% python3 -q
>>> import numpy as np
>>> import numpy.linalg as la
>>> np.set_printoptions(precision=2, suppress=True, linewidth=120)
>>> M = np.load("w.npy")
>>> M
array([[ 15,  -2,   3,  -3,   0,   0,   0,   2,   3,   2],
       [ -5,   1,  -1,   3,   2,   3,   1,  -2,   3,   3],
       [  5,   1,   1,   1,  -1,   3,   2,   2,  -3,  -1],
       [-10,   2,  -2,   2,   2,   1,   1,   3,  -2,  -1],
       [-10,   2,  -2,  -1,   2,  -2,  -3,  -1,   0,   1],
       [-10,  -1,  -2,   0,  -1,   1,   1,   1,  -2,   1],
       [ 10,  -2,   2,   1,  -1,  -3,  -2,   0,   2,   2],
       [-10,   3,  -2,   0,   0,  -1,  -1,   2,   0,  -1],
       [ 10,   1,   2,   1,  -2,   1,   1,   2,  -1,   0],
       [  5,   2,   1,   0,   0,  -1,   3,   2,  -1,  -3]])
>>> # looks like rank 9
>>> np.round(la.norm(M, 2) / la.norm(M), 2)
np.float64(0.9)
>>> [round(float(x), 2) for x in la.svd(M, compute_uv=False)[:3]]
[30.99, 10.06, 7.16]
>>> la.cond(M) > 100
np.True_
>>> rng = np.random.default_rng(18)
>>> out = M + rng.integers(-2, 3, (10, 9)) @ rng.integers(-2, 3, (9, 10))
>>> out
array([[ 10,   0,  -8,  -7,  -1,   0,   2,  -3,  10,   1],
       [ -6,   3,  -2,   3,   4,  -3,  -3,  -7,  10,  -2],
       [  0,   2,  16,   3,   9,   4,   0,  13,  -4,  -1],
       [-21,  -2,  -3,   5,  -7,   1,   2,   2,   4,  -5],
       [-16,  -2,  -4,  -8,   2,  -7,  -4,   2,   3, -13],
       [  2,   0, -11,   3,   6,  -6,   0, -17,  10,   7],
       [  0,  -7,  -4,   2,  -7,  -5,   1,  -2,  14,   2],
       [ -9,   8, -12,   0,   4,  -8,   4,  -7,   7,   0],
       [  6, -11,   3,  -1,  -7,  -2,  -7,  -3,  12,  -5],
       [ 13,  -4, -11,  -1,   0, -10,  21,  -1,  -5,  -2]])
>>> la.matrix_rank(out - M, tol=1e-8)
np.int64(9)
>>> x = np.array([1, -3, -3, -1, 2, -2, -5, 5, -2, -4])
>>> target = out @ x
>>> target
array([-10, -30,  30, -15, 104, -77, -24, -42,  37, -13])
>>> la.solve(out, target)
array([ 1., -3., -3., -1.,  2., -2., -5.,  5., -2., -4.])
>>> np.round(la.solve(out, out[:, 5]), 2) + 0
array([0., 0., 0., 0., 0., 1., 0., 0., 0., 0.])
>>> np.round(la.solve(out.T, out[0]), 2) + 0
array([1., 0., 0., 0., 0., 0., 0., 0., 0., 0.])
>>> feats = np.load("block3.npy")
>>> feats
array([[  0.1,  -0.3,  -0.1,   1. ,   0.9,   0. ],
       [ -0.9,  -1.6,  -0.1,   0.9,  -0.9,  -0.3],
       [  0.2,   1.3,   0.3,   0.1,   0.6,   0.5],
       [ -0.1,  -0.9,   0.5,  -1.8,  -1.6,   0. ],
       [  0.4,   0.1,   0.1,   1.6,  -0.6,   2.3],
       [  0.8,  -0.8,  -0.4,  -0.9,  -1.4,  -0.7],
       [  0.6,  -1.4,  -1.1,   1.7,  -2.1,  -0.4],
       [  1.1,   0.2,  -0.6,  -0.8,   0.7,   1.1],
       [  0.1,   2.1,   0.2,  -0.5,  -0.5,  -0.5],
       [ -0.6,   0.2,   0.2,  -0.1,   1.3,   0.9],
       [ -0.9,   0.7,   0.9,  -0.3,   1.6,  -1. ],
       [  0.3,   0.3,   0. ,   1.1,  -1. ,   0.2],
       [  8. , -16. , -36. , -18. ,   8. , -34. ],
       [ -0.8,   0.3,  -0.7,   1.4,  -0.2,   0.8],
       [ -0.7,   0.7,   1.2,   0.9,  -1.7,  -0.3]])
>>> # row 12 is much longer than the rest
>>> def softmax(z):
...     e = np.exp(z - z.max(axis=-1, keepdims=True))
...     return e / e.sum(axis=-1, keepdims=True)
... 
>>> softmax(feats[7] + -3)
array([0.29, 0.12, 0.05, 0.04, 0.2 , 0.29])
>>> att = feats @ feats.T / np.sqrt(6)
>>> softmax(att)[7] @ feats
array([  6.2 , -12.2 , -27.59, -13.79,   6.15, -25.89])
